% ipython --no-banner

In [1]: import numpy as np

In [2]: import numpy.linalg as la

In [3]: np.set_printoptions(precision=2, suppress=True, linewidth=160)

In [4]: X = np.load("mat.npy")

In [5]: X
Out[5]: 
array([[-0.98, -0.46,  1.67, -0.1 , -0.1 ],
       [ 1.41,  0.72, -2.39,  0.2 ,  0.1 ],
       [ 0.28,  1.76, -0.12,  1.6 , -1.2 ],
       [-0.24,  1.26,  0.71,  1.3 , -1.06],
       [ 0.9 ,  0.12, -1.6 , -0.2 ,  0.32],
       [-0.43, -1.4 ,  0.47, -1.2 ,  0.86],
       [ 0.9 , -2.16, -2.1 , -2.4 ,  2.04]])

In [6]: left, s, Vt = la.svd(X)

In [7]: s.round(2) + 0
Out[7]: array([5.84, 4.26, 0.  , 0.  , 0.  ])

In [8]: other = left[:, :2] @ np.diag(s[:2]) @ Vt[:2]

In [9]: other
Out[9]: 
array([[-0.98, -0.46,  1.67, -0.1 , -0.1 ],
       [ 1.41,  0.72, -2.39,  0.2 ,  0.1 ],
       [ 0.28,  1.76, -0.12,  1.6 , -1.2 ],
       [-0.24,  1.26,  0.71,  1.3 , -1.06],
       [ 0.9 ,  0.12, -1.6 , -0.2 ,  0.32],
       [-0.43, -1.4 ,  0.47, -1.2 ,  0.86],
       [ 0.9 , -2.16, -2.1 , -2.4 ,  2.04]])

In [10]: round(la.norm(X - other) / la.norm(X), 2)
Out[10]: np.float64(0.0)

In [11]: rng = np.random.default_rng(665928)

In [12]: other = X + rng.integers(-2, 3, (7, 2)) @ rng.integers(-2, 3, (2, 5))

In [13]: other
Out[13]: 
array([[ 0.02,  1.54,  0.67,  0.9 , -1.1 ],
       [ 1.41, -2.28, -1.39, -2.8 ,  2.1 ],
       [ 2.28, -0.24, -0.12, -2.4 ,  0.8 ],
       [-1.24, -0.74,  1.71,  0.3 , -0.06],
       [ 1.9 ,  2.12, -2.6 ,  0.8 , -0.68],
       [-0.43,  1.6 , -0.53,  1.8 , -1.14],
       [ 3.9 , -2.16, -3.1 , -5.4 ,  3.04]])

In [14]: np.abs(other - X).sum(axis=1)
Out[14]: array([ 6.,  9., 10.,  6.,  6.,  9.,  8.])

In [15]: la.matrix_rank(other - X, tol=1e-8)
Out[15]: np.int64(2)

In [16]: other - X
Out[16]: 
array([[ 1.,  2., -1.,  1., -1.],
       [ 0., -3.,  1., -3.,  2.],
       [ 2., -2.,  0., -4.,  2.],
       [-1., -2.,  1., -1.,  1.],
       [ 1.,  2., -1.,  1., -1.],
       [ 0.,  3., -1.,  3., -2.],
       [ 3.,  0., -1., -3.,  1.]])

In [17]: np.round(la.svd(other - X, compute_uv=False), 2) + 0
Out[17]: array([9.59, 5.11, 0.  , 0.  , 0.  ])

In [18]: other = X / np.sqrt((X ** 2).mean(axis=1, keepdims=True))

In [19]: other[3]
Out[19]: array([-0.24,  1.26,  0.71,  1.3 , -1.06])

In [20]: la.matrix_rank(other) == la.matrix_rank(X)
Out[20]: np.True_

In [21]: la.norm(other, axis=1)
Out[21]: array([2.24, 2.24, 2.24, 2.24, 2.24, 2.24, 2.24])

In [22]: X @ la.pinv(X) @ X
Out[22]: 
array([[-0.98, -0.46,  1.67, -0.1 , -0.1 ],
       [ 1.41,  0.72, -2.39,  0.2 ,  0.1 ],
       [ 0.28,  1.76, -0.12,  1.6 , -1.2 ],
       [-0.24,  1.26,  0.71,  1.3 , -1.06],
       [ 0.9 ,  0.12, -1.6 , -0.2 ,  0.32],
       [-0.43, -1.4 ,  0.47, -1.2 ,  0.86],
       [ 0.9 , -2.16, -2.1 , -2.4 ,  2.04]])

In [23]: np.abs(np.diag(la.qr(X)[1])) > 1e-9
Out[23]: array([ True,  True, False, False, False])

In [24]: np.allclose(X[:-1].T @ la.lstsq(X[:-1].T, X[-1])[0], X[-1])
Out[24]: True

In [25]: data = np.loadtxt("run5.csv", delimiter=",")

In [26]: data
Out[26]: 
array([[0.11, 0.11, 0.  , 0.11, 0.22, 0.  , 0.22, 0.22],
       [0.  , 0.14, 0.  , 0.  , 0.14, 0.29, 0.29, 0.14],
       [0.14, 0.14, 0.43, 0.  , 0.14, 0.  , 0.14, 0.  ],
       [0.  , 0.11, 0.11, 0.22, 0.  , 0.22, 0.11, 0.22],
       [0.13, 0.13, 0.13, 0.13, 0.2 , 0.07, 0.13, 0.07],
       [0.08, 0.15, 0.15, 0.15, 0.15, 0.08, 0.08, 0.15],
       [0.  , 0.11, 0.11, 0.11, 0.  , 0.22, 0.22, 0.22],
       [0.  , 0.12, 0.12, 0.  , 0.12, 0.  , 0.25, 0.38]])

In [27]: # null space of dimension 1

In [28]: other = data / la.norm(data, axis=1, keepdims=True)

In [29]: cov = other @ other.T

In [30]: (np.abs(cov) > 0.9).astype(int)
Out[30]: 
array([[1, 0, 0, 0, 0, 0, 0, 0],
       [0, 1, 0, 0, 0, 0, 0, 0],
       [0, 0, 1, 0, 0, 0, 0, 0],
       [0, 0, 0, 1, 0, 0, 1, 0],
       [0, 0, 0, 0, 1, 1, 0, 0],
       [0, 0, 0, 0, 1, 1, 0, 0],
       [0, 0, 0, 1, 0, 0, 1, 0],
       [0, 0, 0, 0, 0, 0, 0, 1]])

In [31]: (cov - 2 * np.eye(8)).round(6).argmax(axis=1)
Out[31]: array([7, 6, 4, 6, 5, 4, 3, 0])

In [32]: la.norm(other, axis=1)
Out[32]: array([1., 1., 1., 1., 1., 1., 1., 1.])
